% python3 -q
>>> import numpy as np
>>> np.set_printoptions(precision=1, suppress=True, linewidth=160, floatmode="fixed")
>>> def rnd(a):
...     return np.round(a, 1) + 0
... 
>>> E = np.load("a.npy")
>>> E
array([[ 0.1, -1.0,  0.4,  0.8, -0.8, -1.5,  0.3],
       [ 0.6, -0.2, -0.2,  0.0,  0.5,  0.1,  0.2],
       [-0.1,  0.5, -0.1, -0.6,  1.6, -1.1, -0.7],
       [ 0.7, -2.0,  0.6,  1.9, -1.4,  0.6, -0.3],
       [-0.2,  0.5,  1.9, -0.5,  0.3, -0.4,  1.2],
       [-0.4, -0.8,  0.4,  0.7,  0.6, -0.5,  0.4],
       [ 1.6, -1.0, -1.1,  1.1,  0.5,  0.9, -0.1],
       [-1.8,  0.2,  1.1, -0.2,  1.2, -0.3, -0.6],
       [ 0.1, -0.5,  0.4,  0.5, -0.4, -0.1,  0.1],
       [-0.5, -0.9,  0.0,  0.9,  0.2, -2.0,  1.3],
       [ 1.0,  0.0, -0.2,  0.0,  3.2, -0.1, -0.7],
       [-1.5,  0.8,  0.7, -0.7,  1.0, -0.3, -1.7],
       [-0.2,  0.8,  0.4, -0.7,  0.0,  0.1, -1.5],
       [ 0.6,  0.4, -1.8, -0.6,  0.0, -1.5,  0.0],
       [ 0.8, -1.0,  1.6,  0.8,  0.5,  0.2, -0.9],
       [ 0.4,  0.9,  1.8, -0.7,  0.7, -1.2, -1.0],
       [-1.1,  0.4,  1.6, -0.5,  0.2,  0.2, -0.1]])
>>> f, g = E[0], E[10]
>>> f @ g
np.float64(-2.6)
>>> rnd(f @ f)
np.float64(4.8)
>>> p = (f @ g) / (f @ f) * f
>>> np.linalg.matrix_rank(np.outer(f, g))
np.int64(1)
>>> rnd(g - p)
array([ 1.1, -0.5,  0.0,  0.4,  2.8, -0.9, -0.5])
>>> rnd(np.linalg.norm(f + g) ** 2 + np.linalg.norm(f - g) ** 2)
np.float64(33.1)
>>> rnd((g - p) @ f)
np.float64(0.0)
>>> mat = np.loadtxt("case16.csv", delimiter=",")
>>> mat
array([[ 0.0,  0.0,  0.0,  2.0],
       [ 0.0,  0.0,  1.0,  0.0],
       [ 0.0,  0.0,  0.0,  1.0],
       [ 1.0,  0.0,  0.0,  0.0],
       [-1.0,  0.0,  0.0,  0.0],
       [ 0.0,  0.0,  0.0,  0.0],
       [ 0.0,  0.0,  0.0,  0.0],
       [ 0.0,  0.0,  0.0,  0.0],
       [ 1.0,  0.0,  0.0, -2.0],
       [ 0.0,  0.0,  0.0,  0.0]])
>>> # looks like rank 3
>>> rank = np.linalg.matrix_rank(mat)
>>> rank
np.int64(3)
>>> null = np.linalg.svd(mat)[2][rank:].T
>>> [int(np.linalg.matrix_rank(mat[:, :j + 1])) for j in range(4)]
[1, 1, 2, 3]
>>> mat @ null
array([[0.0],
       [0.0],
       [0.0],
       [0.0],
       [0.0],
       [0.0],
       [0.0],
       [0.0],
       [0.0],
       [0.0]])
>>> print(np.allclose(mat @ null, 0))
True
>>> Uu, s, Vh = np.linalg.svd(mat)
>>> print(rnd(s))
[3.1 1.5 1.0 0.0]
>>> other = Uu[:, :3] @ np.diag(s[:3]) @ Vh[:3]
>>> rnd(np.linalg.norm(mat - other, 2)), s[3]
(np.float64(0.0), np.float64(0.0))
>>> print(rnd(np.linalg.norm(mat - other) / np.linalg.norm(mat)))
0.0
>>> np.linalg.matrix_rank(other)
np.int64(3)
>>> rnd(other)
array([[ 0.0,  0.0,  0.0,  2.0],
       [ 0.0,  0.0,  1.0,  0.0],
       [ 0.0,  0.0,  0.0,  1.0],
       [ 1.0,  0.0,  0.0,  0.0],
       [-1.0,  0.0,  0.0,  0.0],
       [ 0.0,  0.0,  0.0,  0.0],
       [ 0.0,  0.0,  0.0,  0.0],
       [ 0.0,  0.0,  0.0,  0.0],
       [ 1.0,  0.0,  0.0, -2.0],
       [ 0.0,  0.0,  0.0,  0.0]])
>>> cen = E - E.mean(axis=0)
>>> vecs = np.linalg.svd(cen)[2][:6]
>>> other = cen - cen @ vecs.T @ vecs
>>> rnd(np.cov(cen @ vecs.T, rowvar=False))
array([[2.1, 0.0, 0.0, 0.0, 0.0, 0.0],
       [0.0, 1.2, 0.0, 0.0, 0.0, 0.0],
       [0.0, 0.0, 0.9, 0.0, 0.0, 0.0],
       [0.0, 0.0, 0.0, 0.5, 0.0, 0.0],
       [0.0, 0.0, 0.0, 0.0, 0.4, 0.0],
       [0.0, 0.0, 0.0, 0.0, 0.0, 0.3]])
>>> np.linalg.norm(other, axis=1).round(6).argmax()
np.int64(6)
>>> rnd(np.diag(vecs.T @ vecs))
array([1.0, 0.5, 1.0, 0.5, 1.0, 1.0, 1.0])
>>> print(rnd(np.linalg.norm(mat[2], 1)), rnd(np.linalg.norm(mat[2], np.inf)))
1.0 1.0
>>> rnd(np.linalg.norm(mat) ** 2 / np.linalg.norm(mat, 2) ** 2)
np.float64(1.4)
>>> rnd(np.linalg.norm(mat, "nuc"))
np.float64(5.6)
>>> mat[2] @ mat[0]
np.float64(2.0)
>>> K = np.load("sample11.npy")
>>> print(K)
[[-14  21  10 -15]
 [  7   7  -5  -5]
 [ 10 -15   0   0]
 [ -5  -5   0   0]]
>>> T = np.stack([K, 4 * K, K[::-1]])
>>> T.sum(axis=0)
array([[-75, 100,  50, -75],
       [ 45,  20, -25, -25],
       [ 57, -68,  -5,  -5],
       [-39,  -4,  10, -15]])
>>> rnd(np.linalg.norm(T, axis=(1, 2)))
array([ 38.5, 154.1,  38.5])
>>> other = K / np.sqrt((K ** 2).mean(axis=1, keepdims=True))
>>> np.linalg.matrix_rank(K - K.mean(axis=1, keepdims=True))
np.int64(3)
>>> print(rnd(np.linalg.norm(other, axis=1)))
[2.0 2.0 2.0 2.0]
>>> rnd(other[3])
array([-1.4, -1.4,  0.0,  0.0])
>>> rnd(np.abs(np.linalg.eigvals(K)).max())
np.float64(26.8)
>>> np.allclose(K, K.T)
False
>>> rnd(np.linalg.det(K))
np.float64(15625.0)
>>> K @ K
array([[ 518, -222, -245,  105],
       [ -74,  296,   35, -140],
       [-245,  105,  175,  -75],
       [  35, -140,  -25,  100]])
>>> ev, vecs = np.linalg.eig(K)
>>> rnd(np.sort(np.linalg.eigvals(np.linalg.inv(K))))
array([-0.2,  0.0,  0.1,  0.1])
>>> rnd(np.sort(np.linalg.eigvals(K.T)))
array([-26.8,  -4.7,   7.3,  17.2])
>>> rnd(K @ vecs[:, 0] - ev[0] * vecs[:, 0])
array([0.0, 0.0, 0.0, 0.0])
>>> other = K ** -1
Traceback (most recent call last):
  File "<python-input-56>", line 1, in <module>
    other = K ** -1
            ~~^^~~~
ValueError: Integers to negative integer powers are not allowed.
>>> other = np.linalg.inv(K)
>>> rnd(K @ other)
array([[1.0, 0.0, 0.0, 0.0],
       [0.0, 1.0, 0.0, 0.0],
       [0.0, 0.0, 1.0, 0.0],
       [0.0, 0.0, 0.0, 1.0]])
>>> rnd(np.linalg.det(K) * np.linalg.det(other))
np.float64(1.0)
>>> rnd(np.linalg.det(K) * other)
array([[    0.0,     0.0,   625.0, -1875.0],
       [    0.0,     0.0,  -625.0, -1250.0],
       [  625.0, -1875.0,   875.0, -2625.0],
       [ -625.0, -1250.0,  -875.0, -1750.0]])
>>> rnd(np.linalg.cond(K))
np.float64(9.7)
>>> f = np.array([-2, -1, 3, 2, 2, 0, -3, -2, 0])
>>> data = np.array([np.roll(f, i) for i in range(9)])
>>> data
array([[-2, -1,  3,  2,  2,  0, -3, -2,  0],
       [ 0, -2, -1,  3,  2,  2,  0, -3, -2],
       [-2,  0, -2, -1,  3,  2,  2,  0, -3],
       [-3, -2,  0, -2, -1,  3,  2,  2,  0],
       [ 0, -3, -2,  0, -2, -1,  3,  2,  2],
       [ 2,  0, -3, -2,  0, -2, -1,  3,  2],
       [ 2,  2,  0, -3, -2,  0, -2, -1,  3],
       [ 3,  2,  2,  0, -3, -2,  0, -2, -1],
       [-1,  3,  2,  2,  0, -3, -2,  0, -2]])
>>> rng = np.random.default_rng(14)
>>> idx = rng.permutation(9)
>>> other = data[:, idx] * rng.choice([-1, 1], 9)
>>> print(other)
[[-3 -2  0  0  2 -2  2 -1  3]
 [ 0 -2 -2 -2  3  0  3 -2 -1]
 [ 2 -3 -3 -2 -1 -2  0  0 -2]
 [ 2  1  0 -3 -2 -3 -2 -2  0]
 [ 3  2  2  1  0  0 -2 -3 -2]
 [-1  0  2  2 -2  2 -3  0 -3]
 [-2  2  3  0 -3  2  1  2  0]
 [ 0  3 -1  2  0  3  2  2  2]
 [-2  0 -2  3  2 -1  0  3  2]]
>>> Uu, _, Vh = np.linalg.svd(data.T @ other)
>>> print(idx)
[6 4 8 5 3 0 7 1 2]
>>> print(rnd(Uu @ Vh))
[[ 0.0  0.0  0.0  0.0  0.0  1.0  0.0  0.0  0.0]
 [ 0.0  0.0  0.0  0.0  0.0  0.0  0.0  1.0  0.0]
 [ 0.0  0.0  0.0  0.0  0.0  0.0  0.0  0.0  1.0]
 [ 0.0  0.0  0.0  0.0  1.0  0.0  0.0  0.0  0.0]
 [ 0.0 -1.0  0.0  0.0  0.0  0.0  0.0  0.0  0.0]
 [ 0.0  0.0  0.0 -1.0  0.0  0.0  0.0  0.0  0.0]
 [ 1.0  0.0  0.0  0.0  0.0  0.0  0.0  0.0  0.0]
 [ 0.0  0.0  0.0  0.0  0.0  0.0 -1.0  0.0  0.0]
 [ 0.0  0.0  1.0  0.0  0.0  0.0  0.0  0.0  0.0]]
>>> rnd(np.linalg.lstsq(data, other)[0])
array([[ 0.0,  0.0,  0.0,  0.0,  0.0,  1.0,  0.0,  0.0,  0.0],
       [ 0.0,  0.0,  0.0,  0.0,  0.0,  0.0,  0.0,  1.0,  0.0],
       [ 0.0,  0.0,  0.0,  0.0,  0.0,  0.0,  0.0,  0.0,  1.0],
       [ 0.0,  0.0,  0.0,  0.0,  1.0,  0.0,  0.0,  0.0,  0.0],
       [ 0.0, -1.0,  0.0,  0.0,  0.0,  0.0,  0.0,  0.0,  0.0],
       [ 0.0,  0.0,  0.0, -1.0,  0.0,  0.0,  0.0,  0.0,  0.0],
       [ 1.0,  0.0,  0.0,  0.0,  0.0,  0.0,  0.0,  0.0,  0.0],
       [ 0.0,  0.0,  0.0,  0.0,  0.0,  0.0, -1.0,  0.0,  0.0],
       [ 0.0,  0.0,  1.0,  0.0,  0.0,  0.0,  0.0,  0.0,  0.0]])
>>> idx = rng.permutation(9)
>>> idx
array([5, 4, 2, 7, 6, 8, 3, 0, 1])
>>> other = data[idx][:, idx]
>>> print(other)
[[-2  0 -3  3 -1  2 -2  2  0]
 [-1 -2 -2  2  3  2  0  0 -3]
 [ 2  3 -2  0  2 -3 -1 -2  0]
 [-2 -3  2 -2  0 -1  0  3  2]
 [ 0 -2  0 -1 -2  3 -3  2  2]
 [-3  0  2  0 -2 -2  2 -1  3]
 [ 3 -1  0  2  2  0 -2 -3 -2]
 [ 0  2  3 -2 -3  0  2 -2 -1]
 [ 2  2 -1 -3  0 -2  3  0 -2]]
>>> rnd(np.sort(np.abs(np.linalg.eigvals(other))))
array([ 1.0,  1.3,  1.3,  5.0,  5.0,  5.3,  5.3, 10.1, 10.1])
>>> print(np.trace(other))
-18
>>> Uu, s, Vh = np.linalg.svd(mat, full_matrices=False)
>>> rnd(np.sqrt((s ** 2).sum())), rnd(np.linalg.norm(mat))
(np.float64(3.6), np.float64(3.6))
>>> print(rnd(Uu.T @ mat @ Vh.T))
[[3.1 0.0 0.0 0.0]
 [0.0 1.5 0.0 0.0]
 [0.0 0.0 1.0 0.0]
 [0.0 0.0 0.0 0.0]]
>>> rnd(s)
array([3.1, 1.5, 1.0, 0.0])
>>> print(rnd(s / s[0]))
[1.0 0.5 0.3 0.0]
>>> (s > 1e-8).sum()
np.int64(3)
>>> np.allclose(Uu * s @ Vh, mat)
True
>>> rnd(Uu.T @ Uu)
array([[1.0, 0.0, 0.0, 0.0],
       [0.0, 1.0, 0.0, 0.0],
       [0.0, 0.0, 1.0, 0.0],
       [0.0, 0.0, 0.0, 1.0]])
>>> rnd(np.linalg.norm(data, axis=1))
array([5.9, 5.9, 5.9, 5.9, 5.9, 5.9, 5.9, 5.9, 5.9])
>>> rnd(np.linalg.norm(data[5], 1)), rnd(np.linalg.norm(data[5], np.inf))
(np.float64(15.0), np.float64(3.0))
>>> np.linalg.norm(data, axis=1).argmax()
np.int64(0)
>>> rnd(np.linalg.norm(data, 1)), rnd(np.linalg.norm(data, np.inf))
(np.float64(15.0), np.float64(15.0))
>>> feats = np.loadtxt("out1.csv", delimiter=",")
>>> print(feats)
[[ -0.8 -10.6   3.0  -0.6]
 [  1.4   6.2  -2.3   0.4]
 [  2.3   4.2  -2.1   0.4]
 [ -1.2   0.2   0.4   0.0]
 [ -6.4 -13.3   7.0  -2.0]
 [ -1.7  -0.9   1.1   0.2]
 [ -0.5  -1.4   0.7  -0.1]
 [ -3.2 -13.2   5.0  -0.6]
 [ -4.6  -3.2   3.3  -0.9]
 [  0.1 -17.9   4.3  -0.7]
 [  3.0   3.3  -2.6   0.0]
 [ -2.8  -7.1   3.4  -1.6]
 [  0.3   4.7  -1.3   0.2]
 [  4.5  13.1  -5.7   1.3]
 [ -1.7 -14.3   4.6  -1.5]
 [ -0.3  -2.7   0.7   0.3]
 [ -4.8  -6.5   4.3  -1.2]
 [ -2.9 -13.4   4.9  -1.6]
 [ -1.1  -3.4   1.3  -0.2]
 [ -1.4  -0.3   0.8  -0.4]
 [ -0.1   6.5  -1.4   0.3]
 [  0.3   4.9  -1.3   0.4]
 [ -2.6 -10.2   4.0  -1.6]
 [  1.2   8.6  -2.8   0.6]
 [  3.6  10.0  -4.3   1.0]
 [ -3.2  -8.6   3.7  -0.5]
 [ -5.0 -22.3   8.3  -1.3]
 [ -0.8   0.8   0.3   0.2]
 [ -2.0 -10.2   3.5   0.0]
 [  4.8  15.4  -6.2   1.1]
 [  5.2  11.9  -5.6   1.3]
 [ -5.1 -18.8   7.5  -2.0]
 [ -0.1   3.6  -1.0   1.1]]
>>> f = np.array([-2, -2])
>>> rnd(np.correlate(feats[26], feats[1], "full"))
array([  -2.0,    2.6,   23.6, -164.9,   23.2,    3.6,   -1.8])
